$ python -q
>>> import numpy as np
>>> from numpy import linalg as LA
>>> np.set_printoptions(suppress=True, linewidth=160)
>>> tidy = lambda a: np.round(a, 2) + 0
>>> m1 = np.loadtxt("case0.csv", delimiter=",")
>>> m1
array([[43., 13., 29., 25.],
       [13.,  5.,  7.,  6.],
       [29.,  7., 35., 21.],
       [25.,  6., 21., 17.]])
>>> Uu, sig, VT = LA.svd(m1)
>>> evecs = VT[:(sig > 1e-8).sum()]
>>> rng = np.random.default_rng(928527)
>>> x = m1[0] + -1 * m1[1] + rng.integers(2) * np.eye(4)[0]
>>> x
array([30.,  8., 22., 19.])
>>> tidy(evecs.T @ evecs)
array([[ 0.77,  0.33, -0.03,  0.26],
       [ 0.33,  0.53,  0.05, -0.37],
       [-0.03,  0.05,  1.  ,  0.04],
       [ 0.26, -0.37,  0.04,  0.7 ]])
>>> LA.matrix_rank(np.vstack([m1, x]))
np.int64(3)
>>> tidy(np.diag(evecs.T @ evecs))
array([0.77, 0.53, 1.  , 0.7 ])
>>> np.allclose(evecs.T @ evecs @ x, x)
True
>>> tidy(LA.norm(x - evecs.T @ evecs @ x))
np.float64(0.0)
>>> LA.matrix_rank(m1, rtol=0.1)
np.int64(2)
>>> np.argsort(-LA.norm(m1, axis=0).round(6), kind="stable")[:3]
array([0, 2, 3])
>>> m1 @ m1
array([[3484.,  977., 2878., 2187.],
       [ 977.,  279.,  783.,  604.],
       [2878.,  783., 2556., 1859.],
       [2187.,  604., 1859., 1391.]])
>>> np.allclose(m1, m1.T)
True
>>> tidy(np.sort(np.abs(LA.eigvals(m1))))
array([ 0.  ,  2.04, 10.85, 87.11])
>>> tidy(np.abs(LA.eigvals(m1)).max())
np.float64(87.11)
>>> m1.inv()
Traceback (most recent call last):
  File "<python-input-22>", line 1, in <module>
    m1.inv()
    ^^^^^^
AttributeError: 'numpy.ndarray' object has no attribute 'inv'
>>> rk = LA.matrix_rank(m1)
>>> rk
np.int64(3)
>>> N = LA.svd(m1)[2][rk:].T
>>> LA.matrix_rank(m1.T @ m1), LA.matrix_rank(m1 @ m1.T)
(np.int64(3), np.int64(3))
>>> tidy(N[:, 0] / N[np.abs(N[:, 0]).round(6).argmax(), 0])
array([-0.7,  1. , -0.1,  0.8])
>>> [int(LA.matrix_rank(m1[:i])) for i in range(1, len(m1) + 1)]
[1, 2, 3, 3]
>>> tidy(N @ N.T)
array([[ 0.23, -0.33,  0.03, -0.26],
       [-0.33,  0.47, -0.05,  0.37],
       [ 0.03, -0.05,  0.  , -0.04],
       [-0.26,  0.37, -0.04,  0.3 ]])
>>> E = np.load("w.npy")
>>> E
array([[1.3, 1. , 1. ],
       [2. , 2.3, 1. ],
       [1. , 1. , 1.3]])
>>> vals, evecs = LA.eigvalsh(m1)
Traceback (most recent call last):
  File "<python-input-32>", line 1, in <module>
    vals, evecs = LA.eigvalsh(m1)
    ^^^^^^^^^^^
ValueError: too many values to unpack (expected 2)
>>> vals, evecs = LA.eigh(m1)
>>> tidy(evecs.T @ evecs)
array([[1., 0., 0., 0.],
       [0., 1., 0., 0.],
       [0., 0., 1., 0.],
       [0., 0., 0., 1.]])
>>> np.unique(vals.round(6) + 0, return_counts=True)[1]
array([1, 1, 1, 1])
>>> vals.sum(), np.trace(m1)
(np.float64(100.0), np.float64(100.0))
>>> np.abs(evecs[:, -1]).round(6).argmax()
np.int64(0)
>>> tidy(LA.eigvalsh(m1 @ m1))
array([   0.  ,    4.15,  117.8 , 7588.05])
>>> (vals > 1e-8).sum(), (vals < -1e-8).sum()
(np.int64(3), np.int64(0))
>>> tidy(vals)
array([ 0.  ,  2.04, 10.85, 87.11])
>>> tidy(LA.eigvalsh(m1 + 4 * np.eye(4)))
array([ 4.  ,  6.04, 14.85, 91.11])
>>> vals, evecs = LA.eig(E)
>>> tidy(E @ evecs[:, 0] - vals[0] * evecs[:, 0])
array([0., 0., 0.])
>>> tidy(np.sort(LA.eigvals(E.T)))
array([0.3 , 0.57, 4.03])
>>> hat = np.triu(np.array([[-2, 1, 0], [-3, 2, 4], [5, 0, -4]]), 1) + np.eye(3)
>>> A2 = hat @ E @ LA.inv(hat)
>>> tidy(np.poly(A2))
array([ 1.  , -4.9 ,  3.67, -0.69])
>>> tidy(A2)
array([[3.3, 0. , 2. ],
       [6. , 0.3, 5. ],
       [1. , 0. , 1.3]])
>>> u = np.array([1, 0, 1])
>>> A2 = E + np.outer(u, np.eye(3)[0])
>>> LA.matrix_rank(LA.inv(A2) - LA.inv(E), tol=1e-8)
np.int64(1)
>>> LA.matrix_rank(A2 - E)
np.int64(1)
>>> tidy(LA.det(A2) / LA.det(E)), tidy(1 + LA.solve(E, u)[0])
(np.float64(2.0), np.float64(2.0))
>>> x = np.array([-1, -1, 0])
>>> np.einsum("ij,j->i", E, x)
array([-2.3, -4.3, -2. ])
>>> (E * x).sum(axis=1)
array([-2.3, -4.3, -2. ])
>>> E @ (2 * x)
array([-4.6, -8.6, -4. ])
>>> E @ np.ones(3)
array([3.3, 5.3, 3.3])
>>> np.sign((E @ x).round(6))
array([-1., -1., -1.])
>>> W0 = np.array([[1, 5, 9, 2, 7], [2, 0, 3, 8, 7], [4, 8, 8, 1, 9]])
>>> W0
array([[1, 5, 9, 2, 7],
       [2, 0, 3, 8, 7],
       [4, 8, 8, 1, 9]])
>>> u = np.array([0, -2, -3])
>>> np.cross(W0[1, :3], W0[0, :3])
array([-15, -15,  10])
>>> vals, evecs = LA.eigh(m1)
>>> x = np.array([0, 0, 9, -3])
>>> tidy(LA.eigvalsh(m1[1:, 1:]))
array([ 2.03,  4.29, 50.68])
>>> np.abs(m1).sum(axis=1).max(), tidy(np.abs(vals).max())
(np.float64(110.0), np.float64(87.11))
>>> tidy(evecs * np.maximum(vals, 0) @ evecs.T)
array([[43., 13., 29., 25.],
       [13.,  5.,  7.,  6.],
       [29.,  7., 35., 21.],
       [25.,  6., 21., 17.]])
>>> t3 = np.stack([W0, -1 * W0, W0[::-1]])
>>> t3.shape
(3, 3, 5)
>>> np.einsum("bij,cij->bc", t3, t3)
array([[ 512, -512,  488],
       [-512,  512, -488],
       [ 488, -488,  512]])
>>> LA.matrix_rank(t3.reshape(3, -1))
np.int64(2)
>>> (t3 @ W0.T).shape
(3, 3, 3)
>>> LA.matrix_rank(t3)
array([3, 3, 3])
>>> W0 @ W0
Traceback (most recent call last):
  File "<python-input-75>", line 1, in <module>
    W0 @ W0
    ~~~^~~~
ValueError: matmul: Input operand 1 has a mismatch in its core dimension 0, with gufunc signature (n?,k),(k,m?)->(n?,m?) (size 3 is different from 5)
>>> C2 = W0.T @ W0
>>> tidy(LA.svd(W0, compute_uv=False) ** 2)
array([439.  ,  64.57,   8.42])
>>> tidy(LA.eigvalsh(C2)[::-1])
array([439.  ,  64.57,   8.42,   0.  ,   0.  ])
>>> C2
array([[ 21,  37,  47,  22,  57],
       [ 37,  89, 109,  18, 107],
       [ 47, 109, 154,  50, 156],
       [ 22,  18,  50,  69,  79],
       [ 57, 107, 156,  79, 179]])
>>> (W0 @ W0.T).shape
(3, 3)
>>> np.diag(C2)
array([ 21,  89, 154,  69, 179])
>>> mat = np.load("dump.npy")
>>> mat
array([[-0.2, -0.9,  0.1,  0.4,  1.1],
       [-5. , -2.5,  3.5, -2. , -3. ],
       [ 0.1,  0.1, -0.6,  0.6, -0.3],
       [ 0. ,  2.5,  1.1,  1.2,  0. ],
       [ 1.4,  0.3,  2.2,  0.6,  0.7],
       [ 0.6,  1.7, -0.7, -0.5, -1.1],
       [ 1.1,  1.3,  0.1, -0.9, -1.2],
       [ 1.2, -2. ,  0.1, -0.5,  0.2],
       [ 0.7, -0.3, -0.3,  0.6, -0.2],
       [-0.8, -1.2, -0.7, -0.1,  0. ],
       [ 0.4, -0.3, -0.6, -0.8, -0.7],
       [ 0.3,  1.7,  1.2,  1. ,  0.2],
       [ 1.4, -0.3,  0.5,  0.2, -1. ],
       [ 0.1,  0.5, -0.1,  1.3,  0.3],
       [ 1.8, -1.3,  0.9, -0.7, -0.8],
       [ 0.2, -0.5, -1.2, -0.4, -2.5],
       [ 1.7,  0.4,  1.2, -1.4,  1.8],
       [ 1.2, -0.8,  0.1,  0.7,  0. ],
       [-0.9, -0.5,  1.4,  0.8, -1.6],
       [-0.3,  0.4,  0.2, -0.2,  1. ],
       [-0.2, -1. ,  0. , -0.2,  0.7],
       [ 0.3,  0.4, -0.5, -0.9,  0. ]])
>>> lab = rng.permutation(5)
>>> A2 = mat[:, lab] * rng.choice([-1, 1], 5)
>>> A2
array([[ 0.1, -0.4,  0.2, -0.9, -1.1],
       [ 3.5,  2. ,  5. , -2.5,  3. ],
       [-0.6, -0.6, -0.1,  0.1,  0.3],
       [ 1.1, -1.2, -0. ,  2.5, -0. ],
       [ 2.2, -0.6, -1.4,  0.3, -0.7],
       [-0.7,  0.5, -0.6,  1.7,  1.1],
       [ 0.1,  0.9, -1.1,  1.3,  1.2],
       [ 0.1,  0.5, -1.2, -2. , -0.2],
       [-0.3, -0.6, -0.7, -0.3,  0.2],
       [-0.7,  0.1,  0.8, -1.2, -0. ],
       [-0.6,  0.8, -0.4, -0.3,  0.7],
       [ 1.2, -1. , -0.3,  1.7, -0.2],
       [ 0.5, -0.2, -1.4, -0.3,  1. ],
       [-0.1, -1.3, -0.1,  0.5, -0.3],
       [ 0.9,  0.7, -1.8, -1.3,  0.8],
       [-1.2,  0.4, -0.2, -0.5,  2.5],
       [ 1.2,  1.4, -1.7,  0.4, -1.8],
       [ 0.1, -0.7, -1.2, -0.8, -0. ],
       [ 1.4, -0.8,  0.9, -0.5,  1.6],
       [ 0.2,  0.2,  0.3,  0.4, -1. ],
       [ 0. ,  0.2,  0.2, -1. , -0.7],
       [-0.5,  0.9, -0.3,  0.4, -0. ]])
>>> Uu, _, VT = LA.svd(mat.T @ A2)
>>> tidy(LA.lstsq(mat, A2)[0])
array([[ 0.,  0., -1.,  0.,  0.],
       [ 0.,  0.,  0.,  1.,  0.],
       [ 1.,  0.,  0.,  0.,  0.],
       [ 0., -1.,  0.,  0.,  0.],
       [ 0.,  0.,  0.,  0., -1.]])
>>> tidy(Uu @ VT)
array([[ 0.,  0., -1.,  0.,  0.],
       [ 0.,  0.,  0.,  1.,  0.],
       [ 1.,  0.,  0.,  0.,  0.],
       [ 0., -1.,  0.,  0.,  0.],
       [ 0.,  0.,  0.,  0., -1.]])
>>> A2 = mat / np.sqrt((mat ** 2).mean(axis=1, keepdims=True))
>>> LA.matrix_rank(A2) == LA.matrix_rank(mat)
np.True_
>>> tidy(LA.norm(A2, axis=1))
array([2.24, 2.24, 2.24, 2.24, 2.24, 2.24, 2.24, 2.24, 2.24, 2.24, 2.24, 2.24, 2.24, 2.24, 2.24, 2.24, 2.24, 2.24, 2.24, 2.24, 2.24, 2.24])
>>> hat = mat @ LA.solve(mat.T @ mat, mat.T)
>>> LA.matrix_rank(np.eye(22) - hat)
np.int64(17)
>>> np.allclose(hat @ hat, hat)
True
>>> np.trace(hat)
np.float64(5.0)
>>> tidy(hat @ mat[:, 2])
array([ 0.1,  3.5, -0.6,  1.1,  2.2, -0.7,  0.1,  0.1, -0.3, -0.7, -0.6,  1.2,  0.5, -0.1,  0.9, -1.2,  1.2,  0.1,  1.4,  0.2,  0. , -0.5])
>>> cen = mat - mat.mean(axis=1)
Traceback (most recent call last):
  File "<python-input-98>", line 1, in <module>
    cen = mat - mat.mean(axis=1)
          ~~~~^~~~~~~~~~~~~~~~~~
ValueError: operands could not be broadcast together with shapes (22,5) (22,) 
>>> cen = mat - mat.mean(axis=0)
>>> Uu, sig, VT = LA.svd(cen, full_matrices=False)
>>> np.searchsorted(np.cumsum(sig ** 2) / (sig ** 2).sum(), 0.9) + 1
np.int64(4)
>>> tidy(sig ** 2 / (sig ** 2).sum())
array([0.47, 0.19, 0.16, 0.1 , 0.08])
>>> tidy(VT[0] * np.sign(VT[0, np.abs(VT[0]).argmax()]))
array([ 0.7 ,  0.42, -0.32,  0.23,  0.42])
>>> np.abs(VT[0]).argmax()
np.int64(0)
>>> tidy((sig ** 2).sum() ** 2 / (sig ** 4).sum())
np.float64(3.34)
>>> tidy(cen.mean(axis=0))
array([0., 0., 0., 0., 0.])
>>> arr = np.array([[0.0, 1.0, -8.0, -7.0, -9.0],
...     [1.0, 0.0, 0.0, 0.0, 0.0],
...     [-8.0, 0.0, 0.0, 0.0, 0.0],
...     [-7.0, 0.0, 0.0, 0.0, 0.0],
...     [-9.0, 0.0, 0.0, 0.0, 0.0]])
>>> def softmax(z):
...     e = np.exp(z - z.max(axis=-1, keepdims=True))
...     return e / e.sum(axis=-1, keepdims=True)
... 
>>> tidy(softmax(10 * arr[4]))
array([0.  , 0.25, 0.25, 0.25, 0.25])
>>> S = arr @ arr.T / np.sqrt(5)
>>> tidy(softmax(S)[4] @ arr)
array([-8.98,  0.  ,  0.  ,  0.  ,  0.  ])
>>> softmax(S).round(6).argmax(axis=1)
array([0, 1, 4, 4, 4])
>>> A2 = arr / LA.norm(arr, axis=1, keepdims=True)
>>> C2 = A2 @ A2.T
>>> C2[4]
array([ 0., -1.,  1.,  1.,  1.])
>>> rk = LA.matrix_rank(arr)
>>> rk
np.int64(2)
>>> N = LA.svd(arr)[2][rk:].T
>>> tidy(arr @ N)
array([[0., 0., 0.],
       [0., 0., 0.],
       [0., 0., 0.],
       [0., 0., 0.],
       [0., 0., 0.]])
>>> [int(LA.matrix_rank(arr[:i])) for i in range(1, len(arr) + 1)]
[1, 2, 2, 2, 2]
>>> tidy(N @ N.T)
array([[ 0.  ,  0.  ,  0.  ,  0.  ,  0.  ],
       [ 0.  ,  0.99,  0.04,  0.04,  0.05],
       [ 0.  ,  0.04,  0.67, -0.29, -0.37],
       [ 0.  ,  0.04, -0.29,  0.75, -0.32],
       [ 0.  ,  0.05, -0.37, -0.32,  0.58]])
>>> np.allclose(arr @ N, 0)
True
>>> [int(LA.matrix_rank(np.delete(arr, i, axis=0))) for i in range(5)]
[1, 2, 2, 2, 2]
>>> [int(LA.matrix_rank(arr[:, :j + 1])) for j in range(5)]
[1, 2, 2, 2, 2]
